>>> import numpy as np
>>> np.set_printoptions(precision=1, suppress=True, linewidth=120)
>>> rnd = lambda a: np.round(a, 1) + 0
>>> X = np.loadtxt("run16.csv", delimiter=",")
>>> rnd(X)
array([[-0.1,  0.7, -0.3],
       [-0.9, -0.2, -0.3],
       [ 0.3, -0.5, -0.7],
       [ 0.2, -0.4,  0.3],
       [-0.3, -0.2,  0.5]])
>>> rng = np.random.default_rng(441)
>>> labels = rng.permutation(3)
>>> Y = X[:, labels] * rng.choice([-1, 1], 3)
>>> rnd(Y)
array([[-0.7, -0.1, -0.3],
       [ 0.2, -0.9, -0.3],
       [ 0.5,  0.3, -0.7],
       [ 0.4,  0.2,  0.3],
       [ 0.2, -0.3,  0.5]])
>>> left, _, Vh = np.linalg.svd(X.T @ Y)
>>> rnd(np.linalg.lstsq(X, Y)[0])
array([[ 0.,  1.,  0.],
       [-1.,  0.,  0.],
       [ 0.,  0.,  1.]])
>>> rnd(left @ Vh)
array([[ 0.,  1.,  0.],
       [-1.,  0.,  0.],
       [ 0.,  0.,  1.]])
>>> data = np.load("layer2.npy")
>>> data
array([[ 2.5,  1.1, -0.6, -1.2, -1.4],
       [-1.9,  2.2,  1.3, -2.1,  0.1],
       [-0.3, -0.8,  0.6,  0.8,  1.1],
       [ 0.6,  0.9, -2.5, -1.1,  0.7],
       [ 0.5,  0. , -1.6,  0.5,  0. ],
       [ 0.8,  0.2, -0.9,  0.3,  1.2],
       [ 0.3, -1.5,  0.1,  1.5, -0.3],
       [-3. ,  0.3, -0.7, -0.1, -0.2],
       [ 1.4,  1. ,  2.5, -0.6,  1.5],
       [-0.6,  0.5, -0.5, -0.4,  0.3],
       [-0.1, -0.4,  1.2,  0.7,  1.5],
       [-0.9, -2.4,  0.4,  2.8, -1.3],
       [ 1.4, -1.1, -0.3,  1. , -1.2],
       [-1.6,  1.4, -0.1, -1.1,  0.1],
       [ 1.8, -1.9, -0.8,  1.7,  0.4],
       [-0.5,  0.4,  1.5, -0.5,  0.3],
       [ 1.8,  0. , -0.6, -0.1,  0.7],
       [ 0.4,  1.1,  1.4, -1.1, -0.4],
       [-1.3,  0.6,  1.4, -0.4, -0.5],
       [ 0. ,  0.2,  0.2, -0.1, -0.8],
       [ 1.3, -0.7,  0.1,  0.9,  0. ],
       [ 0.3,  0.1,  0.3,  0.1, -2.4],
       [-0.1, -0.6,  0.3,  0.6, -2.1],
       [ 1.8,  0.9, -0.3, -0.6,  0.4],
       [-0.2, -0.4,  2. ,  0.6,  1.7],
       [-0.8, -1.2, -1.6,  0.9, -1.6],
       [ 0.8,  2.5, -0.2, -2.5, -0.5],
       [-2.2,  0.6,  0. , -0.7,  0.6]])
>>> C2 = np.cov(data, rowvar=False)
>>> rnd(data.std(axis=0))
array([1.3, 1.1, 1.1, 1.1, 1.1])
>>> C2.shape
(5, 5)
>>> rnd(C2)
array([[ 1.8, -0.1, -0.2,  0.1,  0. ],
       [-0.1,  1.3,  0.2, -1.3,  0.2],
       [-0.2,  0.2,  1.3, -0.1,  0.3],
       [ 0.1, -1.3, -0.1,  1.3, -0.1],
       [ 0. ,  0.2,  0.3, -0.1,  1.1]])
>>> Y = np.array([[7, 8], [2, 2], [3, 5], [7, 2], [4, 4]])
>>> np.linalg.matrix_rank(np.vstack([data, Y.T]))
np.int64(5)
>>> rnd(np.einsum("ij->j", data))
array([ 2.2,  3. ,  2.6, -0.2, -2.1])
>>> W0 = np.loadtxt("sample6.csv", delimiter=",")
>>> W0
array([[ 1.,  3.,  3.],
       [ 5., 15., 15.],
       [ 2.,  6.,  6.],
       [ 2.,  6.,  6.]])
>>> [round(float(x), 1) for x in np.linalg.svd(W0, compute_uv=False)[:3]]
[25.4, 0.0, 0.0]
>>> rnd(np.linalg.norm(W0, 2) / np.linalg.norm(W0))
np.float64(1.0)
>>> x0 = np.array([-4, 5, 2])
>>> W0 @ np.ones(3)
array([ 7., 35., 14., 14.])
>>> (W0 @ x0).argmax()
np.int64(1)
>>> np.einsum("ij,j->i", W0, x0)
array([17., 85., 34., 34.])
>>> W0 @ x0
array([17., 85., 34., 34.])
>>> W0 * x0
array([[ -4.,  15.,   6.],
       [-20.,  75.,  30.],
       [ -8.,  30.,  12.],
       [ -8.,  30.,  12.]])
>>> np.linalg.norm(W0 @ x0) <= np.linalg.norm(W0, 2) * np.linalg.norm(x0) + 1e-9
np.True_
>>> np.sign((W0 @ x0).round(6))
array([1., 1., 1., 1.])
>>> rk = np.linalg.matrix_rank(W0)
>>> rk
np.int64(1)
>>> ns = np.linalg.svd(W0)[2][rk:].T
>>> [int(np.linalg.matrix_rank(W0[:, :j + 1])) for j in range(3)]
[1, 1, 1]
>>> rnd(ns @ ns.T)
array([[ 0.9, -0.2, -0.2],
       [-0.2,  0.5, -0.5],
       [-0.2, -0.5,  0.5]])
>>> np.allclose(W0 @ ns, 0)
True
>>> M = np.array([[0, 1, 0], [-2, -1, 6], [1, -1, -3]])
>>> Y = M / np.sqrt((M ** 2).mean(axis=1, keepdims=True))
>>> np.linalg.matrix_rank(M - M.mean(axis=1, keepdims=True))
np.int64(2)
>>> rnd(Y[2])
array([ 0.5, -0.5, -1.6])
>>> rnd(M - M.mean(axis=1, keepdims=True))
array([[-0.3,  0.7, -0.3],
       [-3. , -2. ,  5. ],
       [ 2. ,  0. , -2. ]])
>>> left, s, Vh = np.linalg.svd(M)
>>> V = Vh[:(s > 1e-8).sum()]
>>> x0 = M[0] + 3 * M[2] + rng.integers(2) * np.eye(3)[1]
>>> x0
array([ 3., -1., -9.])
>>> rnd(np.linalg.norm(x0 - V.T @ V @ x0))
np.float64(0.0)
>>> rnd(np.diag(V.T @ V))
array([0.1, 1. , 0.9])
>>> K = np.loadtxt("w.csv", delimiter=",")
>>> K
array([[ 1., -1.,  1., -1., -1.,  1., -1.,  1.],
       [ 1., -1.,  1., -1.,  1., -1.,  1., -1.],
       [ 1.,  1.,  1.,  1.,  1.,  1.,  1.,  1.]])
>>> left, s, Vh = np.linalg.svd(K, full_matrices=False)
>>> left.shape, s.shape, Vh.shape
((3, 3), (3,), (3, 8))
>>> (s > 1e-8).sum()
np.int64(3)
>>> rnd(s / s[0])
array([1., 1., 1.])
>>> u = np.array([0, -1, 2])
>>> np.array([np.convolve(row, u, "same") for row in K])
array([[-1.,  3., -3.,  3., -1., -3.,  3., -3.],
       [-1.,  3., -3.,  3., -3.,  3., -3.,  3.],
       [-1.,  1.,  1.,  1.,  1.,  1.,  1.,  1.]])
>>> np.cross(K[0, :3], K[2, :3])
array([-2.,  0.,  2.])
>>> np.correlate(K[0], K[2], "full")
array([ 1.,  0.,  1.,  0., -1.,  0., -1.,  0., -1.,  0., -1.,  0.,  1.,  0.,  1.])
>>> np.polyval(u, K[0])
array([1., 3., 1., 3., 3., 1., 3., 1.])
>>> x0 = np.array([-5, 2, 5, 9, -4, -7, 7, -9])
>>> K @ np.ones(8)
array([0., 0., 8.])
>>> K @ x0
array([-30.,   8.,  -2.])
>>> (K @ x0).argmax()
np.int64(1)
>>> K @ np.eye(8)[3]
array([-1., -1.,  1.])
>>> np.sign((K @ x0).round(6))
array([-1.,  1., -1.])
>>> E = np.load("mat.npy")
>>> rnd(E)
array([[-0.8,  0. , -0.4,  0.3,  0.3, -0.2],
       [-0.3, -0.1,  0.2,  0.1, -0.1,  0.9],
       [-0.3, -0.5, -0.2, -0.7, -0.3, -0.1],
       [ 0.1, -0.6,  0.3,  0. ,  0.8,  0. ],
       [-0.2,  0.6,  0.1, -0.6,  0.5,  0.1],
       [ 0.4,  0. , -0.8, -0.1,  0.3,  0.3]])
>>> u, g = E[4], E[2]
>>> u @ g
np.float64(0.0)
>>> rnd(u @ u)
np.float64(1.0)
>>> pr = (u @ g) / (u @ u) * u
>>> rnd(np.outer(u, g))
array([[ 0.1,  0.1,  0. ,  0.2,  0.1,  0. ],
       [-0.2, -0.3, -0.1, -0.4, -0.2,  0. ],
       [ 0. , -0.1,  0. , -0.1,  0. ,  0. ],
       [ 0.2,  0.3,  0.1,  0.4,  0.2,  0. ],
       [-0.1, -0.3, -0.1, -0.3, -0.1,  0. ],
       [ 0. ,  0. ,  0. , -0.1,  0. ,  0. ]])
>>> np.linalg.matrix_rank(np.outer(u, g))
np.int64(1)
>>> rnd(g - pr)
array([-0.3, -0.5, -0.2, -0.7, -0.3, -0.1])
>>> Y = np.linalg.inv(E)
>>> np.allclose(Y, E.T)
True
>>> rnd(np.linalg.cond(E))
np.float64(1.0)
>>> rnd(np.linalg.slogdet(E)[0])
np.float64(-1.0)
>>> rnd(np.linalg.det(E) * np.linalg.det(Y))
np.float64(1.0)
>>> (np.abs(Y) > 1e-9).astype(int)
array([[1, 1, 1, 1, 1, 1],
       [1, 1, 1, 1, 1, 1],
       [1, 1, 1, 1, 1, 1],
       [1, 1, 1, 1, 1, 1],
       [1, 1, 1, 1, 1, 1],
       [1, 1, 1, 1, 1, 1]])
>>> rnd(np.linalg.inv(Y))
array([[-0.8,  0. , -0.4,  0.3,  0.3, -0.2],
       [-0.3, -0.1,  0.2,  0.1, -0.1,  0.9],
       [-0.3, -0.5, -0.2, -0.7, -0.3, -0.1],
       [ 0.1, -0.6,  0.3,  0. ,  0.8,  0. ],
       [-0.2,  0.6,  0.1, -0.6,  0.5,  0.1],
       [ 0.4,  0. , -0.8, -0.1,  0.3,  0.3]])
>>> rnd(np.linalg.det(E) * Y)
array([[ 0.8,  0.3,  0.3, -0.1,  0.2, -0.4],
       [ 0. ,  0.1,  0.5,  0.6, -0.6,  0. ],
       [ 0.4, -0.2,  0.2, -0.3, -0.1,  0.8],
       [-0.3, -0.1,  0.7,  0. ,  0.6,  0.1],
       [-0.3,  0.1,  0.3, -0.8, -0.5, -0.3],
       [ 0.2, -0.9,  0.1,  0. , -0.1, -0.3]])
>>> Y = E + rng.integers(-2, 3, (6, 1)) @ rng.integers(-2, 3, (1, 6))
>>> rnd(Y)
array([[-4.8, -2. , -0.4,  4.3, -1.7,  1.8],
       [ 3.7,  1.9,  0.2, -3.9,  1.9, -1.1],
       [ 1.7,  0.5, -0.2, -2.7,  0.7, -1.1],
       [ 0.1, -0.6,  0.3,  0. ,  0.8,  0. ],
       [ 1.8,  1.6,  0.1, -2.6,  1.5, -0.9],
       [-3.6, -2. , -0.8,  3.9, -1.7,  2.3]])
>>> np.abs(Y - E).sum(axis=1)
array([14., 14.,  7.,  0.,  7., 14.])
>>> rnd(E[:, 0] @ E[:, 3])
np.float64(0.0)
>>> rnd(np.linalg.svd(E, compute_uv=False))
array([1., 1., 1., 1., 1., 1.])
>>> arr = np.loadtxt("a.csv", delimiter=",")
>>> arr
array([[ 1., -1., -1.,  1., -1.,  1.,  1., -1.],
       [ 1., -1.,  1., -1., -1.,  1., -1.,  1.],
       [ 1.,  1.,  1.,  1.,  1.,  1.,  1.,  1.],
       [ 1.,  1., -1., -1., -1., -1.,  1.,  1.],
       [ 1., -1.,  1., -1.,  1., -1.,  1., -1.]])
>>> u, g = arr[1], arr[0]
>>> u @ u
np.float64(8.0)
>>> pr = (u @ g) / (u @ u) * u
>>> np.outer(u, g)
array([[ 1., -1., -1.,  1., -1.,  1.,  1., -1.],
       [-1.,  1.,  1., -1.,  1., -1., -1.,  1.],
       [ 1., -1., -1.,  1., -1.,  1.,  1., -1.],
       [-1.,  1.,  1., -1.,  1., -1., -1.,  1.],
       [-1.,  1.,  1., -1.,  1., -1., -1.,  1.],
       [ 1., -1., -1.,  1., -1.,  1.,  1., -1.],
       [-1.,  1.,  1., -1.,  1., -1., -1.,  1.],
       [ 1., -1., -1.,  1., -1.,  1.,  1., -1.]])
>>> Y = arr / np.linalg.norm(arr, axis=1)
Traceback (most recent call last):
  File "<python-input-95>", line 1, in <module>
    Y = arr / np.linalg.norm(arr, axis=1)
        ~~~~^~~~~~~~~~~~~~~~~~~~~~~~~~~~~
ValueError: operands could not be broadcast together with shapes (5,8) (5,) 
>>> Y = arr / np.linalg.norm(arr, axis=1, keepdims=True)
>>> C2 = Y @ Y.T
>>> rnd(np.linalg.norm(Y, axis=1))
array([1., 1., 1., 1., 1.])
>>> (C2 - 2 * np.eye(5)).round(6).argmax(axis=1)
array([1, 0, 0, 0, 0])
>>> (np.abs(C2) > 0.9).astype(int)
array([[1, 0, 0, 0, 0],
       [0, 1, 0, 0, 0],
       [0, 0, 1, 0, 0],
       [0, 0, 0, 1, 0],
       [0, 0, 0, 0, 1]])
>>> rnd(C2)
array([[1., 0., 0., 0., 0.],
       [0., 1., 0., 0., 0.],
       [0., 0., 1., 0., 0.],
       [0., 0., 0., 1., 0.],
       [0., 0., 0., 0., 1.]])
>>> np.degrees(np.arccos(np.clip(C2[2, 3], -1, 1)))
np.float64(90.0)
>>> theta = np.radians(30)
>>> R = np.eye(8)
>>> R[0, 0] = R[3, 3] = np.cos(theta)
>>> R[0, 3], R[3, 0] = -np.sin(theta), np.sin(theta)
>>> rnd(R)
array([[ 0.9,  0. ,  0. , -0.5,  0. ,  0. ,  0. ,  0. ],
       [ 0. ,  1. ,  0. ,  0. ,  0. ,  0. ,  0. ,  0. ],
       [ 0. ,  0. ,  1. ,  0. ,  0. ,  0. ,  0. ,  0. ],
       [ 0.5,  0. ,  0. ,  0.9,  0. ,  0. ,  0. ,  0. ],
       [ 0. ,  0. ,  0. ,  0. ,  1. ,  0. ,  0. ,  0. ],
       [ 0. ,  0. ,  0. ,  0. ,  0. ,  1. ,  0. ,  0. ],
       [ 0. ,  0. ,  0. ,  0. ,  0. ,  0. ,  1. ,  0. ],
       [ 0. ,  0. ,  0. ,  0. ,  0. ,  0. ,  0. ,  1. ]])
>>> Y = K @ R.T
>>> rnd(Y)
array([[ 1.4, -1. ,  1. , -0.4, -1. ,  1. , -1. ,  1. ],
       [ 1.4, -1. ,  1. , -0.4,  1. , -1. ,  1. , -1. ],
       [ 0.4,  1. ,  1. ,  1.4,  1. ,  1. ,  1. ,  1. ]])
>>> np.allclose(np.linalg.norm(K, axis=1), np.linalg.norm(Y, axis=1))
True
>>> x0 = np.array([0, 0, 0, 1, 0, -2, -1, -2])
>>> rnd(Y @ np.ones(8))
array([1. , 1. , 7.7])
>>> rnd((Y * x0).sum(axis=1))
array([-3.4,  2.6, -3.6])
>>> Y @ np.eye(8)[1]
array([-1., -1.,  1.])
>>> np.linalg.norm(Y @ x0) <= np.linalg.norm(Y, 2) * np.linalg.norm(x0) + 1e-9
np.True_
>>> np.sign((Y @ x0).round(6))
array([-1.,  1., -1.])
>>> rnd(np.einsum("ij,j->i", Y, x0))
array([-3.4,  2.6, -3.6])
>>> rnd(np.linalg.norm(arr, 1)), rnd(np.linalg.norm(arr, np.inf))
(np.float64(5.0), np.float64(8.0))
>>> rnd(np.linalg.norm(arr[3] - arr[0]))
np.float64(4.0)
>>> np.linalg.norm(arr, axis=1).argmax()
np.int64(0)
>>> rnd(np.linalg.norm(arr, axis=1))
array([2.8, 2.8, 2.8, 2.8, 2.8])
>>> rnd(np.linalg.norm(arr[3], 1)), rnd(np.linalg.norm(arr[3], np.inf))
(np.float64(8.0), np.float64(1.0))
>>> A = np.array([[1, 4, 2, 2, 3], [1, 1, 2, 3, 4], [1, 0, 3, 0, 4], [2, 0, 4, 5, 5]]) * (rng.random((4, 5)) < 0.3)
>>> A
array([[0, 0, 0, 0, 0],
       [1, 0, 2, 0, 4],
       [0, 0, 0, 0, 0],
       [0, 0, 4, 0, 0]])
>>> A @ A
Traceback (most recent call last):
  File "<python-input-125>", line 1, in <module>
    A @ A
    ~~^~~
ValueError: matmul: Input operand 1 has a mismatch in its core dimension 0, with gufunc signature (n?,k),(k,m?)->(n?,m?) (size 4 is different from 5)
>>> C2 = A.T @ A
>>> np.diag(C2)
array([ 1,  0, 20,  0, 16])
>>> np.allclose(C2, C2.T)
True
>>> np.trace(C2), (A ** 2).sum()
(np.int64(37), np.int64(37))
>>> rk = np.linalg.matrix_rank(A)
>>> rk
np.int64(2)
>>> ns = np.linalg.svd(A)[2][rk:].T
>>> [int(np.linalg.matrix_rank(np.delete(A, i, axis=0))) for i in range(4)]
[2, 1, 2, 1]
>>> ns.shape
(5, 3)
>>> np.allclose(A @ ns, 0)
True
>>> [int(np.linalg.matrix_rank(A[:, :j + 1])) for j in range(5)]
[1, 1, 2, 2, 2]
>>> np.linalg.matrix_rank(A.T @ A), np.linalg.matrix_rank(A @ A.T)
(np.int64(2), np.int64(2))
>>> [int(np.linalg.matrix_rank(A[:i])) for i in range(1, len(A) + 1)]
[0, 1, 1, 2]
>>> [round(float(x), 1) for x in np.linalg.svd(A, compute_uv=False)[:3]]
[5.2, 3.2, 0.0]
>>> rnd(np.linalg.norm(A, 1)), rnd(np.linalg.norm(A, np.inf))
(np.float64(6.0), np.float64(7.0))
>>> rnd(np.linalg.norm(A[2], 1)), rnd(np.linalg.norm(A[2], np.inf))
(np.float64(0.0), np.float64(0.0))
>>> rnd(np.linalg.norm(A[2] - A[1]))
np.float64(4.6)
>>> x0 = np.array([-3, 4, 0, -2, 4, 4])
>>> rnd(np.linalg.norm(x0)), rnd(np.linalg.norm(E @ x0))
(np.float64(7.8), np.float64(7.8))
>>> rnd(np.abs(np.linalg.eigvals(E)))
array([1., 1., 1., 1., 1., 1.])
>>> [p for p in range(1, 25) if np.allclose(np.linalg.matrix_power(E, p), np.eye(6))]
[]
>>> rnd(np.linalg.inv(E))
array([[-0.8, -0.3, -0.3,  0.1, -0.2,  0.4],
       [ 0. , -0.1, -0.5, -0.6,  0.6,  0. ],
       [-0.4,  0.2, -0.2,  0.3,  0.1, -0.8],
       [ 0.3,  0.1, -0.7,  0. , -0.6, -0.1],
       [ 0.3, -0.1, -0.3,  0.8,  0.5,  0.3],
       [-0.2,  0.9, -0.1,  0. ,  0.1,  0.3]])
